>>> import numpy as np
>>> import numpy.linalg as la
>>> np.set_printoptions(precision=3, suppress=True, linewidth=160, legacy="1.25")
>>> feats = np.load("data.npy")
>>> feats
array([[ 1, -2,  4, -8],
       [ 1, -1,  1, -1],
       [ 1,  0,  0,  0]])
>>> # row 0 dominates
>>> other = feats / la.norm(feats, axis=1, keepdims=True)
>>> gram = other @ other.T
>>> (np.abs(gram) > 0.9).astype(int)
array([[1, 0, 0],
       [0, 1, 0],
       [0, 0, 1]])
>>> gram[2]
array([0.108, 0.5  , 1.   ])
>>> other = np.array([[6, 9], [9, 4]])
>>> C = np.kron(other, feats)
>>> C
array([[  6, -12,  24, -48,   9, -18,  36, -72],
       [  6,  -6,   6,  -6,   9,  -9,   9,  -9],
       [  6,   0,   0,   0,   9,   0,   0,   0],
       [  9, -18,  36, -72,   4,  -8,  16, -32],
       [  9,  -9,   9,  -9,   4,  -4,   4,  -4],
       [  9,   0,   0,   0,   4,   0,   0,   0]])
>>> la.matrix_rank(C)
6
>>> C.shape
(6, 8)
>>> data = np.loadtxt("arr.csv", delimiter=",")
>>> data
array([[-0.022, -3.978, -2.326],
       [-2.014, -1.986, -1.662],
       [ 0.831, -4.831, -2.61 ],
       [ 2.145, -6.145, -3.048],
       [-3.067, -0.933, -1.311],
       [ 0.515, -4.515, -2.505],
       [ 2.985, -6.985, -3.328],
       [ 0.228, -4.228, -2.409],
       [-1.446, -2.554, -1.851],
       [-8.563,  4.563,  0.521],
       [ 2.823, -6.823, -3.274]])
>>> # rank 2
>>> labels = data[:, 0] > np.median(data[:, 0])
>>> f = data[labels].mean(axis=0) - data[~labels].mean(axis=0)
>>> np.argsort(-np.abs(f).round(6), kind="stable")
array([0, 1, 2])
>>> f
array([ 4.34 , -4.34 , -1.447])
>>> C = data[[3, 6]].astype(float)
>>> for _ in range(3):
...     labels = la.norm(data[:, None] - C, axis=-1).argmin(axis=1)
...     C = np.array([data[labels == j].mean(axis=0) for j in range(2)])
... 
>>> labels
array([0, 0, 1, 1, 0, 1, 1, 1, 0, 0, 1])
>>> np.bincount(labels)
array([5, 6])
>>> np.abs(C[1] - C[0]).argmax()
0
>>> C[1] - C[0]
array([ 4.61 , -4.61 , -1.537])
>>> la.lstsq(data[:-1].T, data[-1])[2]
2
>>> np.allclose(data[:-1].T @ la.lstsq(data[:-1].T, data[-1])[0], data[-1])
True
>>> U, sig, VT = la.svd(data)
>>> evecs = VT[:(sig > 1e-8).sum()]
>>> rng = np.random.default_rng(3)
>>> vec = data[4] + 4 * data[0] + rng.integers(2) * np.eye(3)[1]
>>> vec
array([ -3.155, -15.845, -10.615])
>>> la.matrix_rank(np.vstack([data, vec]))
3
>>> rank = la.matrix_rank(data)
>>> rank
2
>>> null = la.svd(data)[2][rank:].T
>>> null[:, 0] / null[np.abs(null[:, 0]).round(6).argmax(), 0]
array([-0.25 , -0.583,  1.   ])
>>> [int(la.matrix_rank(np.delete(data, i, axis=0))) for i in range(11)]
[2, 2, 2, 2, 2, 2, 2, 2, 2, 2, 2]
>>> la.matrix_rank(data.T @ data), la.matrix_rank(data @ data.T)
(2, 2)
>>> [int(la.matrix_rank(data[:i])) for i in range(1, len(data) + 1)]
[1, 2, 2, 2, 2, 2, 2, 2, 2, 2, 2]
>>> [int(la.matrix_rank(data[:, :j + 1])) for j in range(3)]
[1, 2, 2]
>>> null.shape
(3, 1)
>>> arr = np.array([[-3, -2, -1, 0, 1, 2, 3],
...     [4, 5, 6, 7, 8, 9, 10],
...     [11, 12, 13, 14, 15, 16, 17]])
>>> U, sig, VT = la.svd(arr)
>>> np.argmax(sig[:-1] / (sig[1:] + 1e-6)) + 1
2
>>> sig.round(3) + 0
array([42.028,  5.712,  0.   ])
>>> other = U[:, :2] @ np.diag(sig[:2]) @ VT[:2]
>>> np.round(la.norm(arr - other) / la.norm(arr), 3)
0.0
>>> la.matrix_rank(other)
2
